% python3 -q
>>> import numpy as np
>>> import numpy.linalg as la
>>> np.set_printoptions(precision=2, suppress=True, linewidth=120)
>>> K = np.load("m.npy")
>>> K
array([[ 1,  0, -1],
       [ 0,  0,  0],
       [-1,  0,  1]])
>>> ev, V = la.eigh(K)
>>> print((ev > 1e-8).sum(), (ev < -1e-8).sum())
1 0
>>> ev
array([0., 0., 2.])
>>> ev.sum(), np.trace(K)
(np.float64(2.0), np.int64(2))
>>> rk = la.matrix_rank(K)
>>> rk
np.int64(1)
>>> ns = la.svd(K)[2][rk:].T
>>> np.allclose(K @ ns, 0)
True
>>> [int(la.matrix_rank(K[:i])) for i in range(1, len(K) + 1)]
[1, 1, 1]
>>> [int(la.matrix_rank(np.delete(K, i, axis=0))) for i in range(3)]
[1, 1, 1]
>>> print(ns @ ns.T)
[[0.5 0.  0.5]
 [0.  1.  0. ]
 [0.5 0.  0.5]]
>>> J = np.array([[-2.0, 1.0, 1.0], [1.0, -2.0, 1.0], [1.0, 1.0, -2.0]])
>>> np.round(la.norm(J, 1), 2), round(float(la.norm(J, np.inf)), 2)
(np.float64(4.0), 4.0)
>>> la.norm(J, axis=0)
array([2.45, 2.45, 2.45])
>>> J[1] @ J[2]
np.float64(-3.0)
>>> np.round(la.norm(J, 2), 2)
np.float64(3.0)
>>> rng = np.random.default_rng(233053)
>>> idx = rng.permutation(3)
>>> idx
array([1, 2, 0])
>>> B = J[idx][:, idx]
>>> print(B)
[[-2.  1.  1.]
 [ 1. -2.  1.]
 [ 1.  1. -2.]]
>>> round(la.det(B), 2), round(float(la.det(J[idx])), 2)
(np.float64(0.0), 0.0)
>>> print(np.allclose(B, J))
True
>>> print(np.diag(B))
[-2. -2. -2.]
>>> ev, V = la.eigh(J)
>>> print(np.unique(ev.round(6) + 0, return_counts=True)[1])
[2 1]
>>> print(ev.sum(), np.trace(J))
-6.0 -6.0
>>> np.abs(V[:, -1]).round(6).argmax()
np.int64(0)
>>> print(V @ np.diag(ev) @ V.T)
[[-2.  1.  1.]
 [ 1. -2.  1.]
 [ 1.  1. -2.]]
>>> la.eigvalsh(J + 5 * np.eye(3))
array([2., 2., 5.])
>>> np.round(la.svd(J, compute_uv=False), 2) + 0
array([3., 3., 0.])
>>> np.sort(np.abs(np.fft.fft(J[0]))), np.round(np.sort(la.svd(J, compute_uv=False)), 2) + 0
(array([0., 3., 3.]), array([0., 3., 3.]))
>>> print(J @ np.ones(3))
[0. 0. 0.]
>>> feats = np.load("arr.npy")
>>> feats
array([[-0.3 ,  2.1 , -0.2 ],
       [-0.44,  0.15,  0.1 ],
       [-0.4 , -0.1 ,  0.1 ]])
>>> # column 1 is much longer than the rest
>>> B = feats + rng.integers(-2, 3, (3, 2)) @ rng.integers(-2, 3, (2, 3))
>>> B
array([[-0.3 , -0.9 ,  1.8 ],
       [-2.44, -1.85,  2.1 ],
       [-2.4 ,  3.9 , -1.9 ]])
>>> np.abs(B - feats).sum(axis=1)
array([5., 6., 8.])
>>> P = np.triu(np.array([[3, -2, -1], [0, -1, 0], [0, 3, 2]]), 1) + np.eye(3)
>>> B = P @ feats @ la.inv(P)
>>> la.matrix_rank(B)
np.int64(3)
>>> np.poly(B)
array([1.  , 0.05, 0.79, 0.02])
>>> print(round(float(np.trace(B)), 2), np.round(np.trace(feats), 2))
-0.05 -0.05
>>> np.abs(np.diag(la.qr(J)[1])) > 1e-9
array([ True,  True, False])
>>> np.allclose(J[:-1].T @ la.lstsq(J[:-1].T, J[-1])[0], J[-1])
True
>>> print(J @ la.pinv(J) @ J)
[[-2.  1.  1.]
 [ 1. -2.  1.]
 [ 1.  1. -2.]]
>>> B = np.array([[0, 3, 3], [3, 1, 0]])
>>> W2 = np.kron(B, J)
>>> round(la.norm(W2, 2), 2), round(float(la.norm(B, 2) * la.norm(J, 2)), 2)
(np.float64(13.08), 13.08)
>>> arr = np.array([[3, 5, 0, 1], [1, 5, 1, 5], [1, 5, 1, 2]]) * (rng.random((3, 4)) < 0.3)
>>> arr
array([[0, 0, 0, 0],
       [0, 0, 1, 0],
       [0, 0, 0, 0]])
>>> arr.T @ arr
array([[0, 0, 0, 0],
       [0, 0, 0, 0],
       [0, 0, 1, 0],
       [0, 0, 0, 0]])
>>> print(la.pinv(arr))
[[0. 0. 0.]
 [0. 0. 0.]
 [0. 1. 0.]
 [0. 0. 0.]]
>>> print(la.norm(arr, axis=0))
[0. 0. 1. 0.]
>>> la.svd(arr, compute_uv=False)
array([1., 0., 0.])
>>> W2 = np.array([[1.0, -0.5, -0.2], [-1.2, -0.1, -0.3]])
>>> M = np.array([[4, 1],
...     [3, 0],
...     [1, 5],
...     [2, 2],
...     [2, 4],
...     [3, 0],
...     [3, 0],
...     [3, 3],
...     [5, 0],
...     [1, 0],
...     [4, 0],
...     [5, 5],
...     [4, 1],
...     [3, 5],
...     [0, 2],
...     [5, 5],
...     [0, 5],
...     [4, 0],
...     [5, 5]]) @ W2 + 0.05 * rng.normal(size=(19, 3))
>>> print(M)
[[ 2.81 -2.07 -1.12]
 [ 2.98 -1.54 -0.63]
 [-5.01 -0.95 -1.7 ]
 [-0.25 -1.21 -1.08]
 [-2.79 -1.42 -1.66]
 [ 2.96 -1.5  -0.57]
 [ 3.02 -1.55 -0.56]
 [-0.6  -1.83 -1.52]
 [ 4.99 -2.5  -0.94]
 [ 0.96 -0.45 -0.15]
 [ 3.97 -2.   -0.88]
 [-1.01 -3.01 -2.41]
 [ 2.81 -2.15 -1.14]
 [-3.02 -1.96 -2.05]
 [-2.43 -0.23 -0.57]
 [-1.02 -2.94 -2.58]
 [-6.03 -0.46 -1.51]
 [ 4.02 -1.99 -0.75]
 [-0.99 -2.98 -2.46]]
>>> left, s, Vh = la.svd(M)
>>> np.argmax(s[:-1] / (s[1:] + 1e-6)) + 1
np.int64(2)
>>> B = left[:, :2] @ np.diag(s[:2]) @ Vh[:2]
>>> la.matrix_rank(B)
np.int64(2)
>>> round(la.norm(M, 2) / la.norm(M), 2)
np.float64(0.81)
>>> la.matrix_rank(M, rtol=0.1)
np.int64(2)
>>> print(round(np.log10(la.cond(M))))
2
>>> la.cond(M) > 100
np.False_
>>> B = M / np.sqrt((M ** 2).mean(axis=1, keepdims=True))
>>> la.matrix_rank(M - M.mean(axis=1, keepdims=True))
np.int64(2)
>>> la.matrix_rank(B) == la.matrix_rank(M)
np.True_
>>> B[7]
array([-0.42, -1.29, -1.07])
>>> x0 = np.array([3, 2, 3])
>>> rhs = M @ x0
>>> la.lstsq(M, rhs)[0]
array([3., 2., 3.])
>>> rhs = rhs + 0.02 * rng.normal(size=19)
>>> rhs
array([  0.96,   3.96, -22.  ,  -6.38, -16.17,   4.17,   4.29, -10.03,   7.16,   1.56,   5.28, -16.3 ,   0.72, -19.12,
        -9.5 , -16.69, -23.56,   5.84, -16.33])
>>> c, *_ = la.lstsq(M, rhs)
>>> np.round(M.T @ (rhs - M @ c), 2) + 0
array([0., 0., 0.])
>>> [round(float(la.norm(la.solve(M.T @ M + lam * np.eye(3), M.T @ rhs))), 2) for lam in (0, 1, 10, 100)]
[4.67, 4.6, 4.29, 2.61]
>>> c.round()
array([3., 2., 3.])
>>> dist = la.norm(M[:, None] - M[None], axis=-1)
>>> la.matrix_rank(dist ** 2)
np.int64(5)
>>> print(dist.mean(axis=1).argmax())
16
>>> print(dist[8].round(6).argsort(kind="stable")[:4])
[ 8 17 10 12]
>>> np.unravel_index(dist.round(6).argmax(), dist.shape)
(np.int64(8), np.int64(16))
>>> np.flatnonzero(dist[8] < dist.mean() / 2)
array([ 8, 10, 17])
>>> (dist + 1e9 * np.eye(19)).round(6).argmin(axis=1)
array([12,  5, 16,  7, 13,  1,  5,  3, 17,  3, 17, 18,  0,  4,  4, 18,  2, 10, 11])
>>> W0 = np.load("block4.npy")
>>> W0
array([[-0.5,  0.5, -3.6],
       [-0.2,  1.2, -2.1],
       [ 0.2, -0.4,  1.5],
       [-0.6,  0.4, -4.2]])
>>> np.argsort(-la.norm(W0, axis=0).round(6), kind="stable")[:3]
array([2, 1, 0])
>>> la.cond(W0) > 100
np.True_
>>> print([round(float(x), 2) for x in la.svd(W0, compute_uv=False)[:3]])
[6.26, 0.91, 0.01]
>>> x0 = np.array([9, 6, -6])
>>> rhs = W0 @ x0
>>> np.round(la.pinv(W0) @ W0, 2) + 0
array([[1., 0., 0.],
       [0., 1., 0.],
       [0., 0., 1.]])
>>> rhs = rhs + 0.05 * rng.normal(size=4)
>>> print(rhs)
[20.03 18.   -9.56 22.27]
>>> c, *_ = la.lstsq(W0, rhs)
>>> round(la.norm(rhs - W0 @ c), 2)
np.float64(0.1)
>>> print(c)
[13.04  5.58 -6.62]
>>> B = np.c_[W0[:, :1] @ np.array([[0]]), np.array([3, 3, -1, 1])]
>>> B
array([[ 0.,  3.],
       [ 0.,  3.],
       [ 0., -1.],
       [ 0.,  1.]])
>>> la.matrix_rank(B)
np.int64(1)
>>> print(la.matrix_rank(np.c_[W0, B]))
4
>>> la.norm(B - W0 @ la.lstsq(W0, B)[0], axis=0)
array([0.  , 1.39])
>>> print(round(float(la.eigvals(K).sum().real), 2))
2.0
>>> print(np.kron(np.eye(2, dtype=int), K))
[[ 1  0 -1  0  0  0]
 [ 0  0  0  0  0  0]
 [-1  0  1  0  0  0]
 [ 0  0  0  1  0 -1]
 [ 0  0  0  0  0  0]
 [ 0  0  0 -1  0  1]]
>>> print(np.round(la.det(K[::-1]), 2))
0.0
>>> O = W0.astype(float).copy()
>>> for j in range(3):
...     O[:, j] -= O[:, :j] @ (O[:, :j].T @ O[:, j])
...     O[:, j] /= la.norm(O[:, j])
... 
>>> O
array([[-0.6 , -0.08, -0.06],
       [-0.24,  0.94, -0.23],
       [ 0.24, -0.16, -0.95],
       [-0.72, -0.3 , -0.19]])
>>> np.round(O.T @ W0, 2) + 0
array([[ 0.83, -0.98,  6.07],
       [ 0.  ,  1.03, -0.66],
       [ 0.  ,  0.  ,  0.07]])
>>> data = np.array([[2, 0, 5, 4], [4, 0, 4, 3], [4, 1, 5, 4], [2, 0, 5, 4]])
>>> left, s, Vh = la.svd(data, full_matrices=False)
>>> (s > 1e-8).sum()
np.int64(3)
>>> np.round(left.T @ left, 2) + 0
array([[1., 0., 0., 0.],
       [0., 1., 0., 0.],
       [0., 0., 1., 0.],
       [0., 0., 0., 1.]])
>>> s.round(2) + 0
array([13.55,  2.18,  0.75,  0.  ])
>>> left.shape, s.shape, Vh.shape
((4, 4), (4,), (4, 4))
>>> np.round(left.T @ data @ Vh.T, 2) + 0
array([[13.55,  0.  ,  0.  ,  0.  ],
       [ 0.  ,  2.18,  0.  ,  0.  ],
       [ 0.  ,  0.  ,  0.75,  0.  ],
       [ 0.  ,  0.  ,  0.  ,  0.  ]])
>>> m1 = np.load("test18.npy")
>>> print(m1)
[[-1  0  0]
 [ 2  3  0]
 [ 0 -3 -1]]
>>> # triangular
>>> ev, V = la.eig(m1)
>>> np.sort(la.eigvals(la.inv(m1)))
array([-1.  , -1.  ,  0.33])
>>> print(ev)
[-1.  3. -1.]
>>> m1 @ V[:, 0] - ev[0] * V[:, 0]
array([0., 0., 0.])
>>> idx = rng.permutation(3)
>>> B = m1[:, idx] * rng.choice([-1, 1], 3)
>>> print(B)
[[ 0 -1  0]
 [ 3  2  0]
 [-3  0  1]]
>>> left, _, Vh = la.svd(m1.T @ B)
>>> idx
array([1, 0, 2])
>>> left, s, Vh = la.svd(B, full_matrices=False)
>>> round(np.sqrt((s ** 2).sum()), 2), round(la.norm(B), 2)
(np.float64(4.9), np.float64(4.9))
>>> np.round(left.T @ B @ Vh.T, 2) + 0
array([[4.55, 0.  , 0.  ],
       [0.  , 1.77, 0.  ],
       [0.  , 0.  , 0.37]])
>>> s / s[0]
array([1.  , 0.39, 0.08])
>>> print(np.abs(left[:, 0]).round(6).argmax())
1
>>> np.abs(Vh[0])
array([0.93, 0.35, 0.14])
>>> np.round(left.T @ left, 2) + 0
array([[1., 0., 0.],
       [0., 1., 0.],
       [0., 0., 1.]])
